% python3 -q
>>> import numpy as np
>>> np.set_printoptions(suppress=True, linewidth=160)
>>> J = np.load("arr.npy")
>>> print(J)
[[ -2.   -4.7  19.3]
 [ 18.5   2.1   7.2]
 [ 11.5  -9.4 -13.4]
 [  8.4  11.6 -14. ]
 [ -6.1  16.1 -10.2]
 [ -2.9  -9.5  17.4]
 [-12.1 -14.6  -6.4]
 [  5.8  -4.9 -18.5]
 [ -3.7 -14.7  13.1]
 [-18.7  -5.4  -4.6]
 [-16.   10.8  -5.2]
 [ 12.1 -13.9   7.7]
 [  0.1  -8.9 -17.9]
 [-16.2  -0.7 -11.8]
 [ 13.    3.3 -14.9]
 [ 16.1  -9.9   6.5]
 [  7.3   2.6 -18.4]
 [-16.1   8.3  -8.4]
 [ -5.1  -3.6  19. ]]
>>> Ac = J - J.mean(axis=0)
>>> U, sv, VT = np.linalg.svd(Ac, full_matrices=False)
>>> print(sv.round(1))
[59.9 51.  34. ]
>>> print(np.round(VT[0] * np.sign(VT[0, np.abs(VT[0]).argmax()]), 1))
[ 0.1 -0.4  0.9]
>>> print(np.abs(U[:, 0]).argmax())
5
>>> print(np.linalg.matrix_rank(Ac))
3
>>> print(np.round(sv ** 2 / (sv ** 2).sum(), 1))
[0.5 0.4 0.2]
>>> print(np.abs(VT[0]).argmax())
2
>>> d = np.linalg.norm(J[:, None] - J[None], axis=-1)
>>> print(np.unravel_index(d.round(6).argmax(), d.shape))
(np.int64(10), np.int64(15))
>>> print(np.linalg.matrix_rank(d ** 2))
5
>>> print(d[13].round(6).argsort(kind="stable")[:4])
[13  9 17 10]
>>> C2 = np.cov(J, rowvar=False)
>>> print(np.round(np.polyfit(J[:, 0], J[:, 2], 1), 1) + 0)
[ 0.  -2.8]
>>> print(C2.round(1))
[[142.7 -16.    0.3]
 [-16.   86.7 -47.1]
 [  0.3 -47.1 178.5]]
>>> print(np.argsort(-J.std(axis=0).round(6), kind="stable"))
[2 0 1]
>>> print(np.round(J.std(axis=0), 1))
[11.6  9.1 13. ]
